$ python3 -q
>>> import numpy as np
>>> import numpy.linalg as la
>>> np.set_printoptions(precision=4, suppress=True, linewidth=160, floatmode="fixed")
>>> feats = np.loadtxt("sample7.csv", delimiter=",")
>>> feats
array([[5.0000, 5.0000, 6.0000, 3.0000, 3.0000, 5.0000, 6.0000, 5.0000, 3.0000, 6.0000, 5.0000, 5.0000, 3.0000, 4.0000],
       [3.0000, 3.0000, 4.0000, 1.0000, 1.0000, 3.0000, 4.0000, 3.0000, 1.0000, 4.0000, 3.0000, 3.0000, 1.0000, 2.0000],
       [2.0000, 2.0000, 3.0000, 0.0000, 0.0000, 2.0000, 3.0000, 2.0000, 0.0000, 3.0000, 2.0000, 2.0000, 0.0000, 1.0000],
       [3.0000, 3.0000, 4.0000, 1.0000, 1.0000, 3.0000, 4.0000, 3.0000, 1.0000, 4.0000, 3.0000, 3.0000, 1.0000, 2.0000],
       [2.0000, 2.0000, 3.0000, 0.0000, 0.0000, 2.0000, 3.0000, 2.0000, 0.0000, 3.0000, 2.0000, 2.0000, 0.0000, 1.0000]])
>>> # rows 1 and 3 are equal
>>> W = np.array([[-3, 2, -2, 0],
...     [-3, 3, 3, -2],
...     [1, 3, 3, 1],
...     [1, 0, 3, -1],
...     [3, 1, 1, -1],
...     [-1, -1, 2, -2],
...     [0, 1, 0, 0],
...     [0, 0, 1, 1],
...     [-3, -2, 2, 0],
...     [0, 0, -2, -1],
...     [-3, 2, 1, -3],
...     [0, 0, 1, -1],
...     [2, -1, -3, 2],
...     [-3, -2, -3, 3]])
>>> beta = np.array([0, 2, 1, 2])
>>> act = np.maximum(feats @ W + beta, 0)
>>> la.matrix_rank(act)
np.int64(2)
>>> Z = np.array([[5, 4, 7], [7, 2, 9], [6, 6, 3], [7, 5, 8]])
>>> (act @ Z).round(6).argmax(axis=1)
array([0, 0, 2, 0, 2])
>>> act @ Z
array([[498.0000, 288.0000, 480.0000],
       [330.0000, 180.0000, 330.0000],
       [246.0000, 126.0000, 255.0000],
       [330.0000, 180.0000, 330.0000],
       [246.0000, 126.0000, 255.0000]])
>>> W @ Z
array([[-13, -20,  -9],
       [ 10,   2,  -1],
       [ 51,  33,  51],
       [ 16,  17,   8],
       [ 21,  15,  25],
       [-14,  -4, -26],
       [  7,   2,   9],
       [ 13,  11,  11],
       [-17,  -4, -33],
       [-19, -17, -14],
       [-16, -17, -24],
       [ -1,   1,  -5],
       [ -1,  -2,  12],
       [-26, -19, -24]])
>>> f = np.array([-3, 2])
>>> np.cross(feats[0, :3], feats[1, :3])
array([ 2.0000, -2.0000,  0.0000])
>>> np.convolve(feats[0], f)
array([-15.0000,  -5.0000,  -8.0000,   3.0000,  -3.0000,  -9.0000,  -8.0000,  -3.0000,   1.0000, -12.0000,  -3.0000,  -5.0000,   1.0000,  -6.0000,   8.0000])
>>> other = feats / np.sqrt((feats ** 2).mean(axis=1, keepdims=True))
>>> la.matrix_rank(feats - feats.mean(axis=1, keepdims=True))
np.int64(1)
>>> other[3]
array([1.0703, 1.0703, 1.4270, 0.3568, 0.3568, 1.0703, 1.4270, 1.0703, 0.3568, 1.4270, 1.0703, 1.0703, 0.3568, 0.7135])
>>> la.norm(other, axis=1)
array([3.7417, 3.7417, 3.7417, 3.7417, 3.7417])
>>> la.matrix_rank(other) == la.matrix_rank(feats)
np.True_
>>> feats - feats.mean(axis=1, keepdims=True)
array([[ 0.4286,  0.4286,  1.4286, -1.5714, -1.5714,  0.4286,  1.4286,  0.4286, -1.5714,  1.4286,  0.4286,  0.4286, -1.5714, -0.5714],
       [ 0.4286,  0.4286,  1.4286, -1.5714, -1.5714,  0.4286,  1.4286,  0.4286, -1.5714,  1.4286,  0.4286,  0.4286, -1.5714, -0.5714],
       [ 0.4286,  0.4286,  1.4286, -1.5714, -1.5714,  0.4286,  1.4286,  0.4286, -1.5714,  1.4286,  0.4286,  0.4286, -1.5714, -0.5714],
       [ 0.4286,  0.4286,  1.4286, -1.5714, -1.5714,  0.4286,  1.4286,  0.4286, -1.5714,  1.4286,  0.4286,  0.4286, -1.5714, -0.5714],
       [ 0.4286,  0.4286,  1.4286, -1.5714, -1.5714,  0.4286,  1.4286,  0.4286, -1.5714,  1.4286,  0.4286,  0.4286, -1.5714, -0.5714]])
>>> rng = np.random.default_rng(18)
>>> th = np.sort(rng.uniform(-2, 2, 35))
>>> arr = np.c_[th, th ** 2, th ** 3] @ np.array([[0, 3, 1, -4, -2], [5, 0, 1, 3, 1], [5, 4, -5, -2, -5]])
>>> arr
array([[-18.8376, -36.5111,  40.1620,  34.8289,  46.0732],
       [-16.1883, -33.0612,  35.9131,  32.0882,  41.6082],
       [ -9.3202, -23.6071,  24.3665,  24.3340,  29.3738],
       [ -5.8217, -18.3137,  17.9991,  19.7767,  22.5302],
       [ -5.5301, -17.8480,  17.4439,  19.3656,  21.9286],
       [ -5.2115, -17.3333,  16.8316,  18.9092,  21.2640],
       [  0.4738,  -5.3255,   3.2612,   7.1604,   5.8913],
       [  0.7071,  -3.8949,   1.8829,   5.4793,   4.1198],
       [  0.7398,  -3.3017,   1.3580,   4.7411,   3.3994],
       [  0.6214,  -1.9831,   0.3645,   2.9760,   1.8560],
       [  0.5556,  -1.7097,   0.2055,   2.5828,   1.5529],
       [  0.5014,  -1.5234,   0.1110,   2.3084,   1.3515],
       [  0.4844,  -1.4697,   0.0862,   2.2285,   1.2945],
       [  0.0438,  -0.2995,  -0.0841,   0.4253,   0.2116],
       [  0.2341,   0.6241,   0.1982,  -0.6890,  -0.3950],
       [  0.2473,   0.6417,   0.2022,  -0.7045,  -0.4062],
       [  0.4105,   0.8340,   0.2375,  -0.8601,  -0.5296],
       [  0.6181,   1.0387,   0.2567,  -1.0044,  -0.6658],
       [  1.3435,   1.6238,   0.2146,  -1.3320,  -1.0845],
       [  1.8816,   2.0045,   0.1237,  -1.5019,  -1.3786],
       [  1.9161,   2.0281,   0.1167,  -1.5117,  -1.3973],
       [  2.3494,   2.3188,   0.0194,  -1.6265,  -1.6321],
       [  2.6282,   2.5014,  -0.0514,  -1.6941,  -1.7832],
       [  4.0287,   3.3875,  -0.4784,  -1.9898,  -2.5496],
       [  7.0702,   5.2399,  -1.6627,  -2.5252,  -4.2717],
       [  8.6809,   6.2084,  -2.3798,  -2.7881,  -5.2143],
       [  8.8491,   6.3093,  -2.4574,  -2.8153,  -5.3138],
       [ 14.1658,   9.5027,  -5.1049,  -3.6660,  -8.5500],
       [ 27.8365,  17.8225, -12.9491,  -5.9497, -17.4313],
       [ 29.1741,  18.6461, -13.7674,  -6.1835, -18.3312],
       [ 30.8596,  19.6862, -14.8081,  -6.4805, -19.4713],
       [ 34.9133,  22.1975, -17.3510,  -7.2063, -22.2397],
       [ 38.0676,  24.1608, -19.3647,  -7.7815, -24.4173],
       [ 44.9141,  28.4477, -23.8256,  -9.0595, -29.2055],
       [ 50.8297,  32.1772, -27.7648, -10.1934, -33.4021]])
>>> # rows and columns are dependent
>>> cen = arr - arr.mean(axis=0)
>>> Uu, sigma, vt = la.svd(cen, full_matrices=False)
>>> np.abs(vt[0]).argmax()
np.int64(4)
>>> Uu, sigma, vt = la.svd(arr)
>>> evecs = vt[:(sigma > 1e-8).sum()]
>>> x0 = arr[9] + 2 * arr[1] + rng.integers(2) * np.eye(5)[3]
>>> x0
array([-31.7551, -68.1055,  72.1906,  67.1524,  85.0724])
>>> np.allclose(evecs.T @ evecs @ x0, x0)
True
>>> la.matrix_rank(np.vstack([arr, x0]))
np.int64(3)
>>> la.matrix_rank(arr, rtol=0.1)
np.int64(2)
>>> def softmax(z):
...     e = np.exp(z - z.max(axis=-1, keepdims=True))
...     return e / e.sum(axis=-1, keepdims=True)
... 
>>> softmax(arr).sum(axis=1)
array([1.0000, 1.0000, 1.0000, 1.0000, 1.0000, 1.0000, 1.0000, 1.0000, 1.0000, 1.0000, 1.0000, 1.0000, 1.0000, 1.0000, 1.0000, 1.0000, 1.0000, 1.0000, 1.0000,
       1.0000, 1.0000, 1.0000, 1.0000, 1.0000, 1.0000, 1.0000, 1.0000, 1.0000, 1.0000, 1.0000, 1.0000, 1.0000, 1.0000, 1.0000, 1.0000])
>>> S = arr @ arr.T / np.sqrt(5)
>>> softmax(S).round(6).argmax(axis=1)
array([ 0,  0,  0,  0,  0,  0,  0,  0,  0,  0,  0,  0,  0,  0, 34, 34, 34, 34, 34, 34, 34, 34, 34, 34, 34, 34, 34, 34, 34, 34, 34, 34, 34, 34, 34])
>>> softmax(S)[31] @ arr
array([ 50.8297,  32.1772, -27.7648, -10.1934, -33.4021])
>>> x0 = np.array([1, 1, 0, 3, 1])
>>> h = np.maximum(arr @ x0, 0)
>>> np.flatnonzero(h > 1e-9)
array([ 0,  1,  2,  3,  4,  5,  6,  7,  8,  9, 10, 11, 12, 13, 24, 25, 26, 27, 28, 29, 30, 31, 32, 33, 34])
>>> arr.T @ h
array([ -966.8556, -8951.3224,  9863.8145, 10762.2123, 11701.8861])
>>> M = np.loadtxt("out19.csv", delimiter=",")
>>> M
array([[ 58.0000,  14.0000, -41.0000, -10.0000,  10.0000, -14.0000,  -3.0000, -11.0000, -13.0000,  28.0000,  11.0000,  19.0000,   4.0000,  -7.0000,   8.0000],
       [ 14.0000,  34.0000,  -3.0000,   0.0000, -12.0000,  -6.0000,  17.0000, -16.0000, -20.0000,   7.0000,   1.0000,  11.0000, -20.0000,  -2.0000,  15.0000],
       [-41.0000,  -3.0000,  55.0000,  17.0000,  -5.0000,   9.0000,   2.0000,  -6.0000,  21.0000, -19.0000,  -4.0000,   0.0000, -14.0000,   5.0000, -10.0000],
       [-10.0000,   0.0000,  17.0000,  30.0000,  -3.0000,   9.0000,   3.0000, -12.0000,   8.0000,   5.0000,   8.0000, -20.0000,  -2.0000,   8.0000,  -8.0000],
       [ 10.0000, -12.0000,  -5.0000,  -3.0000,  30.0000,  -3.0000,  -2.0000,   0.0000,   2.0000,  17.0000,  -4.0000,  -1.0000,  21.0000, -12.0000, -29.0000],
       [-14.0000,  -6.0000,   9.0000,   9.0000,  -3.0000,  22.0000,   8.0000,  -7.0000,  11.0000,   7.0000,  -3.0000,  -1.0000,  -1.0000,  -4.0000,  -2.0000],
       [ -3.0000,  17.0000,   2.0000,   3.0000,  -2.0000,   8.0000,  25.0000, -13.0000, -11.0000,  11.0000,  -4.0000,  -8.0000,   1.0000,  -5.0000,  -9.0000],
       [-11.0000, -16.0000,  -6.0000, -12.0000,   0.0000,  -7.0000, -13.0000,  30.0000,   9.0000, -22.0000, -10.0000, -10.0000,  23.0000,   8.0000,   1.0000],
       [-13.0000, -20.0000,  21.0000,   8.0000,   2.0000,  11.0000, -11.0000,   9.0000,  44.0000, -10.0000,   8.0000,  -1.0000,  12.0000,   9.0000,  -9.0000],
       [ 28.0000,   7.0000, -19.0000,   5.0000,  17.0000,   7.0000,  11.0000, -22.0000, -10.0000,  37.0000,   7.0000,   7.0000,   1.0000, -13.0000, -13.0000],
       [ 11.0000,   1.0000,  -4.0000,   8.0000,  -4.0000,  -3.0000,  -4.0000, -10.0000,   8.0000,   7.0000,  33.0000,  -1.0000, -16.0000,  17.0000,  -3.0000],
       [ 19.0000,  11.0000,   0.0000, -20.0000,  -1.0000,  -1.0000,  -8.0000, -10.0000,  -1.0000,   7.0000,  -1.0000,  59.0000, -31.0000, -10.0000,  24.0000],
       [  4.0000, -20.0000, -14.0000,  -2.0000,  21.0000,  -1.0000,   1.0000,  23.0000,  12.0000,   1.0000, -16.0000, -31.0000,  62.0000,   2.0000, -32.0000],
       [ -7.0000,  -2.0000,   5.0000,   8.0000, -12.0000,  -4.0000,  -5.0000,   8.0000,   9.0000, -13.0000,  17.0000, -10.0000,   2.0000,  30.0000,  -2.0000],
       [  8.0000,  15.0000, -10.0000,  -8.0000, -29.0000,  -2.0000,  -9.0000,   1.0000,  -9.0000, -13.0000,  -3.0000,  24.0000, -32.0000,  -2.0000,  51.0000]])
>>> # symmetric
>>> evals, evecs = la.eigh(M)
>>> np.abs(evecs[:, -1]).round(6).argmax()
np.int64(0)
